>>> import numpy as np
>>> from numpy import linalg as LA
>>> np.set_printoptions(precision=1, suppress=True, linewidth=140, floatmode="fixed")
>>> tidy = lambda a: np.round(a, 1) + 0
>>> r0 = np.array([0, 2, 1, 9, 4, 1])
>>> M = -3 * np.eye(6) + np.outer(r0, r0)
>>> M
array([[-3.0,  0.0,  0.0,  0.0,  0.0,  0.0],
       [ 0.0,  1.0,  2.0, 18.0,  8.0,  2.0],
       [ 0.0,  2.0, -2.0,  9.0,  4.0,  1.0],
       [ 0.0, 18.0,  9.0, 78.0, 36.0,  9.0],
       [ 0.0,  8.0,  4.0, 36.0, 13.0,  4.0],
       [ 0.0,  2.0,  1.0,  9.0,  4.0, -2.0]])
>>> r0 = np.array([0, -2, -2])
>>> np.array([np.convolve(row, r0, "same") for row in M])
array([[   6.0,    6.0,    0.0,    0.0,    0.0,    0.0],
       [   0.0,   -2.0,   -6.0,  -40.0,  -52.0,  -20.0],
       [   0.0,   -4.0,    0.0,  -14.0,  -26.0,  -10.0],
       [   0.0,  -36.0,  -54.0, -174.0, -228.0,  -90.0],
       [   0.0,  -16.0,  -24.0,  -80.0,  -98.0,  -34.0],
       [   0.0,   -4.0,   -6.0,  -20.0,  -26.0,   -4.0]])
>>> np.correlate(M[5], M[4], "full")
array([  0.0,   8.0,  30.0, 121.0, 177.0, 388.0, 162.0,  16.0,  24.0, -16.0,   0.0])
>>> np.polyval(r0, M[5])
array([ -2.0,  -6.0,  -4.0, -20.0, -10.0,   2.0])
>>> x = np.array([0, 3, 4, 0, 9, 0])
>>> y = M @ x
>>> y
array([  0.0,  83.0,  34.0, 414.0, 157.0,  46.0])
>>> tidy(LA.solve(M, y))
array([0.0, 3.0, 4.0, 0.0, 9.0, 0.0])
>>> tidy(LA.solve(M.T, M[3]))
array([0.0, 0.0, 0.0, 1.0, 0.0, 0.0])
>>> np.argsort(-LA.norm(M, axis=0).round(6), kind="stable")[:3]
array([3, 4, 1])
>>> [round(float(x), 1) for x in LA.svd(M, compute_uv=False)[:3]]
[100.0, 3.0, 3.0]
>>> LA.cond(M) > 100
np.False_
>>> ev, vecs = LA.eigh(M)
>>> tidy(vecs @ np.diag(ev) @ vecs.T)
array([[-3.0,  0.0,  0.0,  0.0,  0.0,  0.0],
       [ 0.0,  1.0,  2.0, 18.0,  8.0,  2.0],
       [ 0.0,  2.0, -2.0,  9.0,  4.0,  1.0],
       [ 0.0, 18.0,  9.0, 78.0, 36.0,  9.0],
       [ 0.0,  8.0,  4.0, 36.0, 13.0,  4.0],
       [ 0.0,  2.0,  1.0,  9.0,  4.0, -2.0]])
>>> tidy(LA.eigvalsh(M @ M))
array([    9.0,     9.0,     9.0,     9.0,     9.0, 10000.0])
>>> (ev > 1e-8).sum(), (ev < -1e-8).sum()
(np.int64(1), np.int64(5))
>>> tidy(ev)
array([ -3.0,  -3.0,  -3.0,  -3.0,  -3.0, 100.0])
>>> np.abs(vecs[:, -1]).round(6).argmax()
np.int64(3)
>>> other = LA.inv(M)
>>> tidy(other)
array([[-0.3,  0.0,  0.0,  0.0,  0.0,  0.0],
       [ 0.0, -0.3,  0.0,  0.1,  0.0,  0.0],
       [ 0.0,  0.0, -0.3,  0.0,  0.0,  0.0],
       [ 0.0,  0.1,  0.0, -0.1,  0.1,  0.0],
       [ 0.0,  0.0,  0.0,  0.1, -0.3,  0.0],
       [ 0.0,  0.0,  0.0,  0.0,  0.0, -0.3]])
>>> tidy(LA.det(M) * LA.det(other))
np.float64(1.0)
>>> tidy(LA.inv(other))
array([[-3.0,  0.0,  0.0,  0.0,  0.0,  0.0],
       [ 0.0,  1.0,  2.0, 18.0,  8.0,  2.0],
       [ 0.0,  2.0, -2.0,  9.0,  4.0,  1.0],
       [ 0.0, 18.0,  9.0, 78.0, 36.0,  9.0],
       [ 0.0,  8.0,  4.0, 36.0, 13.0,  4.0],
       [ 0.0,  2.0,  1.0,  9.0,  4.0, -2.0]])
>>> A = np.load("m.npy")
>>> A
array([[ 0.0, -1.0,  1.0,  1.0,  0.0],
       [-1.0,  0.0,  0.0,  0.0,  0.0],
       [ 1.0,  0.0,  0.0,  0.0,  0.0],
       [ 1.0,  0.0,  0.0,  0.0,  0.0],
       [ 0.0,  0.0,  0.0,  0.0,  0.0]])
>>> rng = np.random.default_rng(1230)
>>> z = rng.permutation(5)
>>> z
array([2, 3, 0, 4, 1])
>>> other = A[z][:, z]
>>> other
array([[ 0.0,  0.0,  1.0,  0.0,  0.0],
       [ 0.0,  0.0,  1.0,  0.0,  0.0],
       [ 1.0,  1.0,  0.0,  0.0, -1.0],
       [ 0.0,  0.0,  0.0,  0.0,  0.0],
       [ 0.0,  0.0, -1.0,  0.0,  0.0]])
>>> np.diag(other)
array([0.0, 0.0, 0.0, 0.0, 0.0])
>>> np.trace(other)
np.float64(0.0)
>>> ev, vecs = LA.eigh(A)
>>> (ev > 1e-8).sum(), (ev < -1e-8).sum()
(np.int64(1), np.int64(1))
>>> np.abs(vecs[:, -1]).round(6).argmax()
np.int64(0)
>>> np.unique(ev.round(6) + 0, return_counts=True)[1]
array([1, 3, 1])
>>> tidy(vecs @ np.diag(ev) @ vecs.T)
array([[ 0.0, -1.0,  1.0,  1.0,  0.0],
       [-1.0,  0.0,  0.0,  0.0,  0.0],
       [ 1.0,  0.0,  0.0,  0.0,  0.0],
       [ 1.0,  0.0,  0.0,  0.0,  0.0],
       [ 0.0,  0.0,  0.0,  0.0,  0.0]])
>>> np.abs(np.diag(LA.qr(A)[1])) > 1e-9
array([ True,  True, False, False, False])
>>> try:
...     LA.inv(A)
... except LA.LinAlgError as e:
...     print(e)
... 
Singular matrix
>>> np.unique(A.round(6), axis=0).shape
(4, 5)
>>> tidy(np.trace(LA.pinv(A) @ A))
np.float64(2.0)
>>> other = np.array([[-8, -8, 2], [8, 7, 2]])
>>> basis = np.kron(other, A)
>>> basis
array([[-0.0,  8.0, -8.0, -8.0, -0.0, -0.0,  8.0, -8.0, -8.0, -0.0,  0.0, -2.0,  2.0,  2.0,  0.0],
       [ 8.0, -0.0, -0.0, -0.0, -0.0,  8.0, -0.0, -0.0, -0.0, -0.0, -2.0,  0.0,  0.0,  0.0,  0.0],
       [-8.0, -0.0, -0.0, -0.0, -0.0, -8.0, -0.0, -0.0, -0.0, -0.0,  2.0,  0.0,  0.0,  0.0,  0.0],
       [-8.0, -0.0, -0.0, -0.0, -0.0, -8.0, -0.0, -0.0, -0.0, -0.0,  2.0,  0.0,  0.0,  0.0,  0.0],
       [-0.0, -0.0, -0.0, -0.0, -0.0, -0.0, -0.0, -0.0, -0.0, -0.0,  0.0,  0.0,  0.0,  0.0,  0.0],
       [ 0.0, -8.0,  8.0,  8.0,  0.0,  0.0, -7.0,  7.0,  7.0,  0.0,  0.0, -2.0,  2.0,  2.0,  0.0],
       [-8.0,  0.0,  0.0,  0.0,  0.0, -7.0,  0.0,  0.0,  0.0,  0.0, -2.0,  0.0,  0.0,  0.0,  0.0],
       [ 8.0,  0.0,  0.0,  0.0,  0.0,  7.0,  0.0,  0.0,  0.0,  0.0,  2.0,  0.0,  0.0,  0.0,  0.0],
       [ 8.0,  0.0,  0.0,  0.0,  0.0,  7.0,  0.0,  0.0,  0.0,  0.0,  2.0,  0.0,  0.0,  0.0,  0.0],
       [ 0.0,  0.0,  0.0,  0.0,  0.0,  0.0,  0.0,  0.0,  0.0,  0.0,  0.0,  0.0,  0.0,  0.0,  0.0]])
>>> LA.matrix_rank(basis)
np.int64(4)
>>> A[2] @ A[1]
np.float64(-1.0)
>>> tidy(LA.norm(A) ** 2 / LA.norm(A, 2) ** 2)
np.float64(2.0)
>>> LA.norm(A, axis=1).argmax()
np.int64(0)
>>> J = np.load("block13.npy")
>>> J
array([[ -9.0,  -3.9,   3.1,   7.3,   3.2,   2.8,  -9.9],
       [  5.5,   1.8,  -2.1,  -5.0,  -1.9,  -1.4,   6.4],
       [  2.6,   0.9,  -0.7,  -2.0,  -1.0,  -0.7,   3.1],
       [ -5.5,  -2.3,   2.2,   4.3,   1.7,   1.8,  -6.2],
       [  8.9,   3.9,  -3.7,  -6.8,  -2.6,  -2.3,  10.2],
       [ -6.3,  -2.5,   2.7,   5.1,   2.3,   1.8,  -7.4],
       [  2.1,   0.7,  -1.2,  -1.8,  -0.6,  -0.7,   2.0],
       [ -4.3,  -1.6,   1.8,   3.6,   2.1,   1.3,  -5.7],
       [ -6.8,  -2.5,   2.4,   4.9,   2.8,   1.9,  -7.2],
       [  7.1,   3.4,  -2.9,  -5.4,  -2.7,  -1.3,   8.0],
       [ 11.4,   4.2,  -4.6,  -9.0,  -4.4,  -3.1,  12.9],
       [  5.3,   2.0,  -2.0,  -4.3,  -2.5,  -1.3,   5.9],
       [ -2.1,  -1.2,   0.6,   0.7,   1.1,   0.8,  -2.9],
       [-14.6,  -4.9,   5.3,  11.2,   5.4,   3.7, -16.0],
       [ 16.4,   6.2,  -6.2, -12.9,  -6.6,  -4.1,  18.4],
       [ -5.7,  -1.9,   1.5,   3.9,   2.0,   1.1,  -6.8],
       [  7.6,   3.3,  -2.6,  -5.9,  -3.1,  -2.0,   9.0],
       [ 13.3,   5.0,  -5.0, -10.5,  -4.9,  -3.9,  15.4],
       [ -5.5,  -2.4,   1.9,   4.7,   2.8,   1.5,  -6.3],
       [ -2.0,  -1.6,   1.1,   1.4,   0.8,   0.3,  -2.1],
       [  5.6,   1.8,  -1.9,  -3.7,  -2.5,  -1.5,   5.7],
       [  8.8,   3.2,  -2.7,  -6.7,  -3.3,  -2.0,   9.5],
       [  0.0,  -0.1,   0.0,  -0.2,   0.6,  -0.5,   0.5],
       [  2.2,   0.6,  -1.3,  -1.1,  -0.2,  -0.9,   2.5],
       [  5.1,   1.9,  -2.6,  -3.9,  -2.2,  -2.1,   5.5],
       [ -8.7,  -3.8,   3.4,   6.5,   3.1,   2.2,  -9.5],
       [  3.5,   1.7,  -1.9,  -2.8,  -0.9,  -1.2,   4.7],
       [ -4.4,  -1.6,   1.6,   3.4,   1.3,   1.0,  -4.9],
       [  8.6,   3.0,  -2.7,  -6.0,  -3.0,  -1.9,   8.9],
       [ -3.0,  -0.8,   1.3,   1.8,   0.8,   1.0,  -3.1],
       [ -7.0,  -2.4,   2.1,   4.4,   2.3,   1.8,  -7.7],
       [ 13.0,   5.1,  -5.4,  -9.8,  -4.7,  -3.4,  15.2],
       [  4.1,   1.6,  -1.5,  -3.0,  -1.2,  -0.9,   4.8],
       [-23.1,  -8.4,   8.4,  17.3,   8.6,   6.1, -25.1],
       [ -0.5,  -0.6,   0.1,  -0.3,   0.1,   0.4,  -0.7]])
>>> z = J[:, 4] > np.median(J[:, 4])
>>> r0 = J[z].mean(axis=0) - J[~z].mean(axis=0)
>>> z.astype(int)
array([1, 0, 0, 1, 0, 1, 0, 1, 1, 0, 0, 0, 1, 1, 0, 1, 0, 0, 1, 1, 0, 0, 1, 0, 0, 1, 0, 1, 0, 1, 1, 0, 0, 1, 1])
